$ python3 -q
>>> import numpy as np
>>> np.set_printoptions(precision=3, suppress=True, linewidth=140)
>>> data = np.load("layer18.npy")
>>> data
array([[-0.233, -0.278,  0.074, -0.058,  0.318, -0.153,  0.411,  0.272,  0.131,  0.298,  0.379,  0.163, -0.371,  0.199, -0.197],
       [ 0.   , -0.128,  0.227, -0.06 , -0.251, -0.037, -0.37 ,  0.47 ,  0.377, -0.067, -0.04 , -0.286, -0.379,  0.03 ,  0.364],
       [-0.467, -0.223, -0.186, -0.474,  0.002,  0.078,  0.027, -0.048,  0.094, -0.086, -0.274, -0.396,  0.251,  0.356, -0.163],
       [ 0.35 , -0.389, -0.118, -0.227, -0.051, -0.126,  0.196, -0.452,  0.096,  0.33 ,  0.109, -0.33 , -0.054, -0.243,  0.314],
       [ 0.117,  0.279,  0.093, -0.654,  0.004,  0.242,  0.056,  0.179, -0.173, -0.159,  0.26 , -0.091, -0.14 , -0.423, -0.22 ],
       [ 0.   , -0.46 , -0.203,  0.125,  0.239, -0.239,  0.014,  0.431, -0.416, -0.265, -0.105, -0.108,  0.172, -0.361,  0.076],
       [ 0.   , -0.205,  0.68 , -0.187,  0.29 , -0.228, -0.225, -0.323, -0.202, -0.137, -0.255,  0.127, -0.152,  0.044, -0.067],
       [ 0.204, -0.054,  0.131,  0.299,  0.042, -0.158, -0.058, -0.06 ,  0.37 , -0.196,  0.168, -0.428,  0.109, -0.127, -0.632],
       [ 0.117,  0.126,  0.425,  0.179, -0.044,  0.267,  0.555,  0.228, -0.132,  0.206, -0.392, -0.32 ,  0.084,  0.009,  0.041],
       [-0.088,  0.206,  0.243, -0.199,  0.043, -0.442,  0.178,  0.135,  0.369, -0.023,  0.11 ,  0.173,  0.583, -0.139,  0.259],
       [ 0.379, -0.185,  0.041, -0.171, -0.612, -0.288,  0.143,  0.14 , -0.236, -0.111,  0.055,  0.175,  0.063,  0.384, -0.203],
       [ 0.263,  0.226, -0.252, -0.178,  0.186, -0.322, -0.215,  0.209,  0.069,  0.492, -0.481,  0.054, -0.081, -0.04 , -0.26 ],
       [ 0.233,  0.278, -0.237, -0.044,  0.282, -0.225,  0.346, -0.088,  0.123, -0.551, -0.161, -0.096, -0.327,  0.231,  0.195],
       [ 0.263, -0.388, -0.041, -0.101,  0.067,  0.44 ,  0.099,  0.062,  0.452, -0.176, -0.284,  0.461,  0.081, -0.115, -0.092],
       [-0.438,  0.007, -0.051,  0.067, -0.44 , -0.251,  0.248, -0.165,  0.098, -0.079, -0.299,  0.137, -0.313, -0.46 , -0.147]])
>>> t3 = np.stack([data, 4 * data, data[::-1]])
>>> (t3 @ data.T).shape
(3, 15, 15)
>>> t3.shape
(3, 15, 15)
>>> np.linalg.matrix_rank(t3)
array([15, 15, 15])
>>> np.linalg.norm(t3, axis=(1, 2))
array([ 3.873, 15.492,  3.873])
>>> np.linalg.matrix_rank(t3.reshape(3, -1))
np.int64(2)
>>> x = np.array([5, -3, -4, -5, -5, 4, -2, 2, -3, -5, -5, 5, -4, 2, -2])
>>> round(np.linalg.norm(x), 3), round(np.linalg.norm(data @ x), 3)
(np.float64(15.232), np.float64(15.232))
>>> np.sort(np.abs(np.degrees(np.angle(np.linalg.eigvals(data)))))
array([  0.   ,  43.611,  43.611,  60.946,  60.946,  82.211,  82.211, 108.23 , 108.23 , 127.005, 127.005, 155.49 , 155.49 , 170.388,
       170.388])
>>> rng = np.random.default_rng(35)
>>> labels = rng.permutation(15)
>>> A2 = data[:, labels] * rng.choice([-1, 1], 15)
>>> A2
array([[ 0.074, -0.197, -0.298, -0.199,  0.163,  0.318,  0.278, -0.058, -0.272,  0.411,  0.153, -0.233, -0.379,  0.131, -0.371],
       [ 0.227,  0.364,  0.067, -0.03 , -0.286, -0.251,  0.128, -0.06 , -0.47 , -0.37 ,  0.037,  0.   ,  0.04 ,  0.377, -0.379],
       [-0.186, -0.163,  0.086, -0.356, -0.396,  0.002,  0.223, -0.474,  0.048,  0.027, -0.078, -0.467,  0.274,  0.094,  0.251],
       [-0.118,  0.314, -0.33 ,  0.243, -0.33 , -0.051,  0.389, -0.227,  0.452,  0.196,  0.126,  0.35 , -0.109,  0.096, -0.054],
       [ 0.093, -0.22 ,  0.159,  0.423, -0.091,  0.004, -0.279, -0.654, -0.179,  0.056, -0.242,  0.117, -0.26 , -0.173, -0.14 ],
       [-0.203,  0.076,  0.265,  0.361, -0.108,  0.239,  0.46 ,  0.125, -0.431,  0.014,  0.239,  0.   ,  0.105, -0.416,  0.172],
       [ 0.68 , -0.067,  0.137, -0.044,  0.127,  0.29 ,  0.205, -0.187,  0.323, -0.225,  0.228,  0.   ,  0.255, -0.202, -0.152],
       [ 0.131, -0.632,  0.196,  0.127, -0.428,  0.042,  0.054,  0.299,  0.06 , -0.058,  0.158,  0.204, -0.168,  0.37 ,  0.109],
       [ 0.425,  0.041, -0.206, -0.009, -0.32 , -0.044, -0.126,  0.179, -0.228,  0.555, -0.267,  0.117,  0.392, -0.132,  0.084],
       [ 0.243,  0.259,  0.023,  0.139,  0.173,  0.043, -0.206, -0.199, -0.135,  0.178,  0.442, -0.088, -0.11 ,  0.369,  0.583],
       [ 0.041, -0.203,  0.111, -0.384,  0.175, -0.612,  0.185, -0.171, -0.14 ,  0.143,  0.288,  0.379, -0.055, -0.236,  0.063],
       [-0.252, -0.26 , -0.492,  0.04 ,  0.054,  0.186, -0.226, -0.178, -0.209, -0.215,  0.322,  0.263,  0.481,  0.069, -0.081],
       [-0.237,  0.195,  0.551, -0.231, -0.096,  0.282, -0.278, -0.044,  0.088,  0.346,  0.225,  0.233,  0.161,  0.123, -0.327],
       [-0.041, -0.092,  0.176,  0.115,  0.461,  0.067,  0.388, -0.101, -0.062,  0.099, -0.44 ,  0.263,  0.284,  0.452,  0.081],
       [-0.051, -0.147,  0.079,  0.46 ,  0.137, -0.44 , -0.007,  0.067,  0.165,  0.248,  0.251, -0.438,  0.299,  0.098, -0.313]])
>>> left, _, VT = np.linalg.svd(data.T @ A2)
>>> labels
array([ 2, 14,  9, 13, 11,  4,  1,  3,  7,  6,  5,  0, 10,  8, 12])
>>> A2 = np.array([[1, 1, 2, 0, 2, 0, 1, 2],
...     [0, 1, 2, 0, 0, 0, 0, 2],
...     [0, 2, 2, 0, 1, 0, 1, 2],
...     [2, 1, 1, 1, 2, 1, 2, 1],
...     [2, 1, 1, 2, 2, 1, 2, 1],
...     [0, 0, 1, 2, 2, 2, 2, 1],
...     [0, 2, 0, 2, 0, 2, 0, 1],
...     [1, 0, 2, 1, 0, 2, 2, 1]])
>>> E = np.triu(A2)
>>> E
array([[1, 1, 2, 0, 2, 0, 1, 2],
       [0, 1, 2, 0, 0, 0, 0, 2],
       [0, 0, 2, 0, 1, 0, 1, 2],
       [0, 0, 0, 1, 2, 1, 2, 1],
       [0, 0, 0, 0, 2, 1, 2, 1],
       [0, 0, 0, 0, 0, 2, 2, 1],
       [0, 0, 0, 0, 0, 0, 0, 1],
       [0, 0, 0, 0, 0, 0, 0, 1]])
>>> np.linalg.matrix_rank(E, rtol=0.1)
np.int64(6)
>>> np.argsort(-np.linalg.norm(E, axis=0).round(6), kind="stable")[:3]
array([7, 6, 4])
>>> [round(float(x), 3) for x in np.linalg.svd(E, compute_uv=False)[:3]]
[6.65, 3.807, 2.115]
>>> feats = np.load("sample5.npy")
>>> feats
array([[ 0.   ,  0.396, -0.339,  0.347, -1.458,  0.612,  1.747,  0.244,  1.348, -0.237,  1.059],
       [ 0.375,  0.462, -1.373, -1.195,  0.927,  0.377, -0.679,  1.092,  0.143, -0.973,  1.308],
       [ 1.126,  0.726, -0.234,  0.85 , -0.004,  0.75 , -0.248,  1.818,  0.24 ,  1.07 , -1.139],
       [ 0.   ,  0.924, -1.317,  1.79 , -0.492,  0.244, -0.831, -1.   , -0.927, -0.195,  0.564],
       [ 2.377, -0.551,  0.241, -0.476, -0.894, -0.612,  0.19 , -0.249, -1.031,  0.112,  0.643],
       [-0.125,  0.55 ,  0.699,  0.352,  1.477,  0.236,  0.967, -0.024, -0.737,  1.473,  1.478],
       [-0.375,  0.33 ,  1.089,  1.013, -0.078, -1.077,  0.29 ,  1.457, -0.827, -1.546,  0.3  ],
       [-0.626,  0.506, -1.225, -0.469, -0.474, -2.183,  0.32 ,  0.46 , -0.071,  1.145, -0.106],
       [ 0.375, -1.255, -1.35 ,  0.698,  1.188, -0.1  ,  1.568, -0.074, -0.324, -0.599, -0.791],
       [ 0.5  ,  2.157,  0.182, -0.803,  0.389, -0.023,  0.913, -0.834, -0.28 , -0.733, -1.06 ],
       [-1.001, -0.22 , -0.35 , -0.893, -0.999,  1.222,  0.533,  0.588, -1.941,  0.193, -0.321]])
>>> W = np.array([[-1, 1],
...     [-2, 1],
...     [-1, 1],
...     [2, 1],
...     [0, -1],
...     [-1, 0],
...     [1, 2],
...     [-1, 2],
...     [2, -2],
...     [-2, -2],
...     [2, 1]])
>>> beta = np.array([-1, -2])
>>> act = np.maximum(feats @ W + beta, 0)
>>> (act > 0).astype(int)
array([[1, 1],
       [0, 0],
       [0, 0],
       [1, 0],
       [0, 1],
       [0, 0],
       [1, 1],
       [0, 0],
       [1, 0],
       [0, 1],
       [0, 1]])
>>> Z = np.array([[-2, -1], [-3, -1]])
>>> W @ Z
array([[-1,  0],
       [ 1,  1],
       [-1,  0],
       [-7, -3],
       [ 3,  1],
       [ 2,  1],
       [-8, -3],
       [-4, -1],
       [ 2,  0],
       [10,  4],
       [-7, -3]])
>>> (act @ Z).round(6).argmax(axis=1)
array([1, 0, 0, 1, 1, 0, 1, 0, 1, 1, 1])
>>> Q, evecs = np.linalg.qr(feats[:, :3])[0], np.linalg.qr(feats[:, 3:])[0]
>>> s = np.linalg.svd(Q.T @ evecs, compute_uv=False)
>>> np.degrees(np.arccos(s.clip(0, 1)))
array([90., 90., 90.])
>>> s.round(3) + 0
array([0., 0., 0.])
>>> A2 = E + rng.integers(-2, 3, (8, 7)) @ rng.integers(-2, 3, (7, 8))
>>> A2
array([[  2,   2,  -5, -10,  11,   1,  -1,  -8],
       [ -6,   5,   2,  -2,  -1,   2,   8,  -2],
       [  1,  -3,  -1,   0,   3,   0,   0,   6],
       [  9,  -1,   3,   7,   2,  -2,   3,   7],
       [ -9,   6,   0,   0,  -7,  -1,  10,   3],
       [  2,   8,  -1,   8, -10,  -3,   7,  13],
       [ -1,   5, -13,  -9,   6,   2,   4,  -5],
       [  4,   7,  -9,  -3,  -2, -10,   6,   9]])
>>> np.linalg.matrix_rank(A2 - E, tol=1e-8)
np.int64(7)
>>> A2 - E
array([[  1,   1,  -7, -10,   9,   1,  -2, -10],
       [ -6,   4,   0,  -2,  -1,   2,   8,  -4],
       [  1,  -3,  -3,   0,   2,   0,  -1,   4],
       [  9,  -1,   3,   6,   0,  -3,   1,   6],
       [ -9,   6,   0,   0,  -9,  -2,   8,   2],
       [  2,   8,  -1,   8, -10,  -5,   5,  12],
       [ -1,   5, -13,  -9,   6,   2,   4,  -6],
       [  4,   7,  -9,  -3,  -2, -10,   6,   8]])
>>> np.abs(A2 - E).sum(axis=1)
array([41, 27, 14, 29, 36, 51, 46, 49])
>>> mat = np.load("a.npy")
>>> mat
array([[ 1,  0,  0,  0,  0],
       [ 2,  1,  0,  0,  0],
       [ 2, -1,  1,  0,  0],
       [-1,  2, -3,  1,  0],
       [ 1, -3, -1, -3,  1]])
>>> x = np.array([1, 0, 1, -2, 2])
>>> (mat * x).sum(axis=1)
array([ 1,  2,  3, -6,  8])
>>> (mat @ x).argmax()
np.int64(4)
>>> np.einsum("ij,j->i", mat, x)
array([ 1,  2,  3, -6,  8])
>>> mat @ np.eye(5)[4]
array([0., 0., 0., 0., 1.])
>>> np.sign((mat @ x).round(6))
array([ 1,  1,  1, -1,  1])
>>> mat @ np.ones(5)
array([ 1.,  3.,  2., -1., -5.])
>>> mat @ (2 * x)
array([  2,   4,   6, -12,  16])
>>> w, evecs = np.linalg.eig(mat)
>>> np.prod(w)
np.float64(1.0)
>>> t3 = np.stack([mat, -2 * mat, mat[::-1]])
>>> np.linalg.matrix_rank(t3)
array([5, 5, 5])
>>> np.linalg.norm(t3, axis=(1, 2))
array([ 6.928, 13.856,  6.928])
>>> (t3 @ mat.T).shape
(3, 5, 5)
>>> W0 = np.loadtxt("block17.csv", delimiter=",")
>>> W0
array([[ 0.5  ,  1.   , -0.5  ,  0.7  ,  1.707,  0.6  , -1.6  , -1.2  ,  0.2  ],
       [-2.4  ,  0.   , -1.2  , -0.8  , -0.328, -0.4  ,  0.4  , -1.3  ,  0.7  ],
       [-0.5  ,  0.3  , -0.8  ,  1.5  ,  0.079,  0.7  , -0.2  , -0.2  ,  1.3  ],
       [ 0.   ,  0.4  ,  0.8  ,  0.4  ,  0.785,  0.8  , -0.6  , -0.8  , -0.7  ],
       [ 1.8  , -0.1  ,  0.4  , -0.4  , -0.391, -0.1  ,  0.4  , -0.8  , -0.8  ],
       [-0.3  , -1.6  ,  1.2  , -1.5  , -0.914,  0.2  ,  0.9  , -0.5  ,  0.7  ],
       [ 0.9  , -2.   ,  0.3  , -0.7  , -0.06 ,  0.2  ,  0.   ,  1.2  ,  0.3  ],
       [ 0.2  , -0.5  , -0.8  ,  0.1  ,  0.252,  0.4  , -0.2  ,  0.7  ,  0.2  ],
       [-0.7  ,  0.   ,  0.9  ,  1.5  , -0.319, -0.2  ,  0.4  ,  0.7  ,  0.3  ],
       [-0.9  , -0.3  ,  0.5  ,  0.   , -0.279, -0.5  ,  0.1  , -1.   ,  0.9  ],
       [-0.4  , -0.9  , -2.3  , -0.6  ,  0.17 ,  0.2  ,  0.   ,  0.   , -0.3  ],
       [ 0.8  , -2.3  ,  1.8  , -1.1  ,  0.221, -0.7  , -0.1  ,  0.   ,  1.9  ],
       [ 1.6  ,  1.9  , -0.9  , -0.6  ,  1.39 , -0.4  , -1.5  , -0.6  , -0.2  ],
       [ 0.1  ,  0.2  ,  0.6  ,  0.   , -0.818, -1.8  ,  1.   ,  2.1  , -0.5  ],
       [ 0.6  ,  0.6  ,  0.3  ,  2.4  , -1.964, -1.7  ,  2.   , -0.6  , -1.4  ],
       [ 2.   ,  0.3  ,  0.3  ,  0.7  ,  0.385,  0.6  , -0.4  ,  0.5  , -0.1  ],
       [-0.2  ,  1.2  , -0.2  ,  1.   ,  0.117,  0.6  , -0.2  ,  0.1  ,  0.   ],
       [ 0.1  , -0.5  ,  0.4  ,  0.5  , -0.319, -0.1  ,  0.5  , -0.1  ,  0.6  ],
       [-0.6  ,  0.1  , -0.2  ,  1.3  , -1.703,  1.5  ,  1.5  ,  0.5  , -0.7  ],
       [ 0.5  , -0.4  ,  0.9  , -0.8  , -0.404,  2.5  ,  0.5  , -0.9  ,  0.   ],
       [-1.4  ,  0.7  , -0.5  ,  0.1  ,  1.897,  0.9  , -1.9  , -0.1  , -0.3  ],
       [-0.7  , -0.8  ,  0.   , -1.8  ,  0.436, -0.8  , -0.5  ,  0.4  , -0.7  ],
       [ 2.3  , -0.1  , -0.3  ,  0.4  , -1.293, -2.7  ,  1.2  ,  0.7  ,  0.   ],
       [-0.2  , -0.8  ,  0.8  ,  2.1  , -2.044,  0.   ,  1.8  ,  0.7  ,  1.9  ],
       [-1.1  , -0.2  , -1.2  ,  0.6  ,  0.425, -1.6  , -0.5  , -1.7  ,  1.   ],
       [-0.1  ,  0.7  , -2.6  ,  0.2  , -1.326,  0.1  ,  1.3  ,  1.2  ,  1.2  ],
       [ 2.6  ,  0.3  ,  1.5  , -1.4  ,  1.114, -0.9  , -1.1  , -1.1  , -2.   ],
       [ 0.4  , -0.6  ,  1.9  , -0.3  ,  0.587,  0.1  , -0.7  ,  0.4  , -0.7  ],
       [-1.4  ,  1.3  , -1.6  , -2.   , -1.433, -1.5  ,  1.4  , -1.9  , -0.1  ],
       [ 0.2  ,  0.   ,  0.1  ,  0.5  , -0.066,  0.3  ,  0.   ,  0.5  , -0.6  ],
       [ 0.1  , -1.3  , -1.   ,  1.2  ,  1.314,  0.7  , -1.5  , -1.8  , -0.8  ],
       [ 1.   ,  1.1  ,  0.2  , -0.1  ,  0.967, -2.6  , -0.9  ,  0.9  , -0.9  ],
       [-0.9  ,  0.8  ,  0.5  , -0.5  ,  0.853, -1.3  , -0.9  ,  0.3  ,  0.3  ],
       [-0.3  , -2.   , -0.1  ,  0.6  , -0.964,  0.2  ,  1.   ,  0.8  ,  0.1  ],
       [-0.6  , -2.3  ,  1.   ,  1.8  , -1.493, -0.5  ,  1.6  , -0.9  , -0.6  ],
       [ 0.2  ,  0.8  ,  0.9  ,  0.5  ,  0.314, -1.2  , -0.5  , -0.2  ,  0.4  ],
       [ 1.   , -0.3  , -1.   , -1.   , -0.173, -1.   ,  0.2  ,  1.4  ,  0.5  ],
       [ 0.8  ,  1.8  , -0.4  , -0.2  ,  0.084,  1.5  ,  0.   , -0.7  , -0.9  ],
       [-1.   ,  0.   ,  0.4  , -0.8  ,  0.608,  0.8  , -0.6  , -0.7  ,  0.9  ],
       [ 0.9  , -0.6  ,  0.6  ,  0.   , -2.148, -2.8  ,  2.1  ,  0.4  ,  0.1  ]])
>>> G = W0.T @ W0
>>> np.linalg.matrix_rank(G)
np.int64(9)
>>> np.diag(G)
array([43.81, 41.83, 39.69, 42.21, 41.63, 55.11, 41.14, 34.02, 27.12])
>>> np.linalg.svd(W0, compute_uv=False) ** 2
array([102.583,  66.224,  52.94 ,  44.912,  32.116,  29.625,  20.929,  17.01 ,   0.221])
>>> A2 = W0 / np.sqrt((W0 ** 2).mean(axis=1, keepdims=True))
>>> np.linalg.matrix_rank(W0 - W0.mean(axis=1, keepdims=True))
np.int64(8)
>>> A2[27]
array([ 0.502, -0.753,  2.384, -0.376,  0.737,  0.125, -0.878,  0.502, -0.878])
